In [1]: import numpy as np

In [2]: from numpy import linalg as LA

In [3]: np.set_printoptions(precision=1, suppress=True, linewidth=100, sign=" ")

In [4]: A = np.loadtxt("test8.csv", delimiter=",")

In [5]: A
Out[5]: 
array([[-0.2,  0.2, -0.3,  0.5, -0.4,  0.9,  0.3],
       [-0.9,  0.9,  0.2,  0.1, -0.4,  0.9,  0.7],
       [ 0.9,  0.2,  1. , -0.6,  1. , -0.9,  0.2],
       [ 0.4,  0.8,  1. , -0.2,  1. ,  0.6,  0.8],
       [ 0.8, -0.4, -0.3,  0.7, -0.1,  1. ,  0.3],
       [-0.9,  0.1, -1. ,  0.7, -1. ,  1. ,  0.2],
       [ 0.9,  0. ,  1. , -1. ,  1. , -1. , -0.7],
       [ 0.9, -0.8, -0.5,  0.3, -0.1, -0.3, -0.5],
       [ 0.1,  0.8,  0.6,  0.9,  0.3,  1. ,  0.9],
       [-0.6,  0.1, -0.4, -0.1, -0.4, -0.3, -0.1],
       [-0.4, -0.6, -0.7, -0.5, -0.6, -1. , -0.7],
       [ 1. , -1. , -0.4,  0.5,  0.5, -0.4, -0.6],
       [-0.9,  0.7, -0.5,  0.5, -0.8,  1. ,  0.5],
       [ 0.8, -0.6,  0.4, -0.4,  0.7, -0.9, -0.5],
       [-0.6, -0.5, -0.9,  0.4, -0.9,  0.4, -0.4],
       [ 0.8,  0.1,  0.8, -0.2,  0.9, -0.3,  0.2],
       [-0.2, -0.5, -0.6, -0.3, -0.5, -0.9, -0.6],
       [-0.9,  1. ,  0.9, -0.5,  0.8,  0.3,  0.8],
       [ 0.3,  0.4,  0.6,  0.2,  0.5,  0.7,  0.5],
       [-1. ,  0.5, -1. ,  0.3, -1. ,  0.8, -0.1],
       [-1. ,  0.5, -1. ,  0.7, -1. ,  1. ,  0.3]])

In [6]: vec = np.array([-4, -5, 3, 7, -8, -5, 8])

In [7]: target = A @ vec

In [8]: LA.solve(A.T @ A, A.T @ target)
Out[8]: array([-4., -5.,  3.,  7., -8., -5.,  8.])

In [9]: LA.lstsq(A, target)[0]
Out[9]: array([-4., -5.,  3.,  7., -8., -5.,  8.])

In [10]: rng = np.random.default_rng(27152)

In [11]: target = target + 0.1 * rng.normal(size=21)

In [12]: target
Out[12]: 
array([  3.5,   4.7,  -7.8,  -8.4,   1. ,   9.5, -16.3,  -0.6,   3.5,   3.9,   3.1,  -3.7,   7.7,
        -6.8,   6.9,  -6.9,   3.1,  -3.8,  -3.5,   3.8,   8.7])

In [13]: c, *_ = LA.lstsq(A, target)

In [14]: [round(float(LA.norm(LA.solve(A.T @ A + lam * np.eye(7), A.T @ target))), 2) for lam in (0, 1, 10, 100)]
Out[14]: [15.94, 6.64, 3.8, 1.23]

In [15]: c
Out[15]: array([-3.9, -5. ,  3. ,  6.8, -8.2, -5. ,  8.1])

In [16]: lab = rng.permutation(7)

In [17]: B = A[:, lab] * rng.choice([-1, 1], 7)

In [18]: B
Out[18]: 
array([[ 0.3, -0.5,  0.9,  0.2, -0.3, -0.4,  0.2],
       [ 0.7, -0.1,  0.9,  0.9,  0.2, -0.4,  0.9],
       [ 0.2,  0.6, -0.9, -0.9,  1. ,  1. ,  0.2],
       [ 0.8,  0.2,  0.6, -0.4,  1. ,  1. ,  0.8],
       [ 0.3, -0.7,  1. , -0.8, -0.3, -0.1, -0.4],
       [ 0.2, -0.7,  1. ,  0.9, -1. , -1. ,  0.1],
       [-0.7,  1. , -1. , -0.9,  1. ,  1. ,  0. ],
       [-0.5, -0.3, -0.3, -0.9, -0.5, -0.1, -0.8],
       [ 0.9, -0.9,  1. , -0.1,  0.6,  0.3,  0.8],
       [-0.1,  0.1, -0.3,  0.6, -0.4, -0.4,  0.1],
       [-0.7,  0.5, -1. ,  0.4, -0.7, -0.6, -0.6],
       [-0.6, -0.5, -0.4, -1. , -0.4,  0.5, -1. ],
       [ 0.5, -0.5,  1. ,  0.9, -0.5, -0.8,  0.7],
       [-0.5,  0.4, -0.9, -0.8,  0.4,  0.7, -0.6],
       [-0.4, -0.4,  0.4,  0.6, -0.9, -0.9, -0.5],
       [ 0.2,  0.2, -0.3, -0.8,  0.8,  0.9,  0.1],
       [-0.6,  0.3, -0.9,  0.2, -0.6, -0.5, -0.5],
       [ 0.8,  0.5,  0.3,  0.9,  0.9,  0.8,  1. ],
       [ 0.5, -0.2,  0.7, -0.3,  0.6,  0.5,  0.4],
       [-0.1, -0.3,  0.8,  1. , -1. , -1. ,  0.5],
       [ 0.3, -0.7,  1. ,  1. , -1. , -1. ,  0.5]])

In [19]: Uu, _, vt = LA.svd(A.T @ B)

In [20]: np.round(Uu @ vt, 1) + 0
Out[20]: 
array([[ 0.,  0.,  0., -1.,  0.,  0.,  0.],
       [ 0.,  0.,  0.,  0.,  0.,  0.,  1.],
       [ 0.,  0.,  0.,  0.,  1.,  0.,  0.],
       [ 0., -1.,  0.,  0.,  0.,  0.,  0.],
       [ 0.,  0.,  0.,  0.,  0.,  1.,  0.],
       [ 0.,  0.,  1.,  0.,  0.,  0.,  0.],
       [ 1.,  0.,  0.,  0.,  0.,  0.,  0.]])

In [21]: lab
Out[21]: array([ 6,  3,  5,  0,  2,  4,  1])

In [22]: cen = (A - A.mean(axis=0)) / A.std(axis=0)

In [23]: cen.std(axis=0)
Out[23]: array([ 1.,  1.,  1.,  1.,  1.,  1.,  1.])

In [24]: np.argwhere(np.abs(cen) > 2)
Out[24]: array([[ 6,  3]])

In [25]: c = LA.lstsq(np.delete(cen, 0, axis=1), cen[:, 0])[0]

In [26]: c
Out[26]: array([-0.6,  0.7,  0.4,  0.4,  0.1, -0.3])

In [27]: cen = A - A.mean(axis=0)

In [28]: vecs = LA.svd(cen)[2][:3]

In [29]: B = cen - cen @ vecs.T @ vecs

In [30]: np.diag(vecs.T @ vecs)
Out[30]: array([ 0.6,  0.4,  0.4,  0.4,  0.4,  0.6,  0.3])

In [31]: LA.norm(B, axis=1).round(6).argmax()
Out[31]: np.int64(6)

In [32]: (cen @ vecs.T).std(axis=0)
Out[32]: array([ 1.3,  1. ,  0.6])

In [33]: W0 = np.loadtxt("arr.csv", delimiter=",")

In [34]: W0
Out[34]: 
array([[ 1.,  1.,  1.,  1.,  1.,  1.,  1.,  1.],
       [ 1., -1., -1.,  1., -1.,  1.,  1., -1.],
       [ 1., -1., -1.,  1.,  1., -1., -1.,  1.],
       [ 1.,  1., -1., -1.,  1.,  1., -1., -1.],
       [ 1.,  1.,  1.,  1., -1., -1., -1., -1.],
       [ 1., -1.,  1., -1.,  1., -1.,  1., -1.]])

In [35]: B = W0 / LA.norm(W0, axis=1, keepdims=True)

In [36]: gram = B @ B.T

In [37]: gram[5].round(1) + 0
Out[37]: array([ 0.,  0.,  0.,  0.,  0.,  1.])

In [38]: (np.abs(gram) > 0.9).astype(int)
Out[38]: 
array([[ 1,  0,  0,  0,  0,  0],
       [ 0,  1,  0,  0,  0,  0],
       [ 0,  0,  1,  0,  0,  0],
       [ 0,  0,  0,  1,  0,  0],
       [ 0,  0,  0,  0,  1,  0],
       [ 0,  0,  0,  0,  0,  1]])

In [39]: LA.norm(B, axis=1)
Out[39]: array([ 1.,  1.,  1.,  1.,  1.,  1.])

In [40]: (gram - 2 * np.eye(6)).round(6).argmax(axis=1)
Out[40]: array([ 1,  0,  0,  0,  0,  0])

In [41]: vec = np.array([-3, 0, 1, -1, -3, -2, -1, -3])

In [42]: a = np.maximum(W0 @ vec, 0)

In [43]: W0 * (a > 1e-9)[:, None]
Out[43]: 
array([[ 0.,  0.,  0.,  0.,  0.,  0.,  0.,  0.],
       [ 0., -0., -0.,  0., -0.,  0.,  0., -0.],
       [ 0., -0., -0.,  0.,  0., -0., -0.,  0.],
       [ 0.,  0., -0., -0.,  0.,  0., -0., -0.],
       [ 1.,  1.,  1.,  1., -1., -1., -1., -1.],
       [ 0., -0.,  0., -0.,  0., -0.,  0., -0.]])

In [44]: np.maximum(W0 @ (3 * vec), 0)
Out[44]: array([  0.,   0.,   0.,   0.,  18.,   0.])

In [45]: np.flatnonzero(a > 1e-9)
Out[45]: array([ 4])

In [46]: J = np.load("layer9.npy")

In [47]: J
Out[47]: 
array([[ 0,  1,  1,  0,  0,  1,  0,  0,  0,  1],
       [ 1,  0,  0,  1,  0,  1,  0,  0,  0,  0],
       [ 1,  0,  0,  1,  1,  1,  0,  0,  0,  1],
       [ 0,  1,  1,  0,  0,  1,  0,  0,  0,  1],
       [ 0,  0,  1,  0,  0,  1,  0,  0,  0,  1],
       [ 1,  1,  1,  1,  1,  0,  0,  0,  0,  1],
       [ 0,  0,  0,  0,  0,  0,  0,  1,  1,  0],
       [ 0,  0,  0,  0,  0,  0,  1,  0,  1,  0],
       [ 0,  0,  0,  0,  0,  0,  1,  1,  0,  0],
       [ 1,  0,  1,  1,  1,  1,  0,  0,  0,  0]])

In [48]: gram = J.T @ J

In [49]: np.allclose(gram, gram.T)
Out[49]: True

In [50]: LA.matrix_rank(gram)
Out[50]: np.int64(9)

In [51]: J @ J
Out[51]: 
array([[ 4,  1,  2,  4,  3,  3,  0,  0,  0,  2],
       [ 1,  3,  3,  1,  1,  2,  0,  0,  0,  3],
       [ 2,  3,  5,  2,  2,  4,  0,  0,  0,  4],
       [ 4,  1,  2,  4,  3,  3,  0,  0,  0,  2],
       [ 3,  1,  2,  3,  3,  2,  0,  0,  0,  2],
       [ 3,  2,  4,  3,  2,  6,  0,  0,  0,  4],
       [ 0,  0,  0,  0,  0,  0,  2,  1,  1,  0],
       [ 0,  0,  0,  0,  0,  0,  1,  2,  1,  0],
       [ 0,  0,  0,  0,  0,  0,  1,  1,  2,  0],
       [ 2,  3,  4,  2,  2,  4,  0,  0,  0,  5]])

In [52]: np.argwhere(np.triu(J))
Out[52]: 
array([[ 0,  1],
       [ 0,  2],
       [ 0,  5],
       [ 0,  9],
       [ 1,  3],
       [ 1,  5],
       [ 2,  3],
       [ 2,  4],
       [ 2,  5],
       [ 2,  9],
       [ 3,  5],
       [ 3,  9],
       [ 4,  5],
       [ 4,  9],
       [ 5,  9],
       [ 6,  7],
       [ 6,  8],
       [ 7,  8]])

In [53]: J.sum(axis=0)
Out[53]: array([ 4,  3,  5,  4,  3,  6,  2,  2,  2,  5])

In [54]: low = np.diag(J.sum(axis=1)) - J

In [55]: LA.matrix_rank(low)
Out[55]: np.int64(8)

In [56]: low @ np.ones(10)
Out[56]: array([ 0.,  0.,  0.,  0.,  0.,  0.,  0.,  0.,  0.,  0.])

In [57]: round(LA.det(low[1:, 1:]))
Out[57]: 0

In [58]: low
Out[58]: 
array([[ 4, -1, -1,  0,  0, -1,  0,  0,  0, -1],
       [-1,  3,  0, -1,  0, -1,  0,  0,  0,  0],
       [-1,  0,  5, -1, -1, -1,  0,  0,  0, -1],
       [ 0, -1, -1,  4,  0, -1,  0,  0,  0, -1],
       [ 0,  0, -1,  0,  3, -1,  0,  0,  0, -1],
       [-1, -1, -1, -1, -1,  6,  0,  0,  0, -1],
       [ 0,  0,  0,  0,  0,  0,  2, -1, -1,  0],
       [ 0,  0,  0,  0,  0,  0, -1,  2, -1,  0],
       [ 0,  0,  0,  0,  0,  0, -1, -1,  2,  0],
       [-1,  0, -1, -1, -1, -1,  0,  0,  0,  5]])

In [59]: LA.matrix_rank(J, rtol=0.1)
Out[59]: np.int64(8)

In [60]: np.argsort(-LA.norm(J, axis=0).round(6), kind="stable")[:3]
Out[60]: array([ 5,  2,  9])

In [61]: LA.cond(J) > 100
Out[61]: np.True_

In [62]: [round(float(x), 1) for x in LA.svd(J, compute_uv=False)[:3]]
Out[62]: [4.5, 2.4, 2.0]

In [63]: F = np.array([[1, 0, 0, 0], [0, 1, 0, 0], [0, 2, 1, 0], [0, 0, 1, 1]])

In [64]: vec = np.array([2, 4, 4, 2])

In [65]: a = np.maximum(F @ vec, 0)

In [66]: np.maximum(F @ (3 * vec), 0)
Out[66]: array([  6,  12,  36,  18])

In [67]: np.flatnonzero(a > 1e-9)
Out[67]: array([ 0,  1,  2,  3])

In [68]: F * (a > 1e-9)[:, None]
Out[68]: 
array([[ 1,  0,  0,  0],
       [ 0,  1,  0,  0],
       [ 0,  2,  1,  0],
       [ 0,  0,  1,  1]])

In [69]: a
Out[69]: array([  2,   4,  12,   6])

In [70]: np.maximum(F @ vec, 0) - np.maximum(-F @ vec, 0)
Out[70]: array([  2,   4,  12,   6])

In [71]: (F != 0).astype(int)
Out[71]: 
array([[ 1,  0,  0,  0],
       [ 0,  1,  0,  0],
       [ 0,  1,  1,  0],
       [ 0,  0,  1,  1]])

In [72]: round(LA.det(F), 1)
Out[72]: np.float64(1.0)

In [73]: np.flatnonzero(LA.matrix_power((F != 0) + (F.T != 0) + np.eye(4), 4)[3])
Out[73]: array([ 1,  2,  3])

In [74]: lab = rng.permutation(4)

In [75]: lab
Out[75]: array([ 2,  0,  1,  3])

In [76]: B = F[lab][:, lab]

In [77]: np.trace(B)
Out[77]: np.int64(4)

In [78]: np.sort(np.abs(LA.eigvals(B)))
Out[78]: array([ 1.,  1.,  1.,  1.])

In [79]: B
Out[79]: 
array([[ 1,  0,  2,  0],
       [ 0,  1,  0,  0],
       [ 0,  0,  1,  0],
       [ 1,  0,  0,  1]])

In [80]: Uu, sig, vt = LA.svd(F, full_matrices=False)

In [81]: Uu.shape, sig.shape, vt.shape
Out[81]: ((4, 4), (4,), (4, 4))

In [82]: np.abs(vt[0])
Out[82]: array([ 0. ,  0.9,  0.5,  0.1])

In [83]: np.round(Uu.T @ F @ vt.T, 1) + 0
Out[83]: 
array([[ 2.5,  0. ,  0. ,  0. ],
       [ 0. ,  1.4,  0. ,  0. ],
       [ 0. ,  0. ,  1. ,  0. ],
       [ 0. ,  0. ,  0. ,  0.3]])
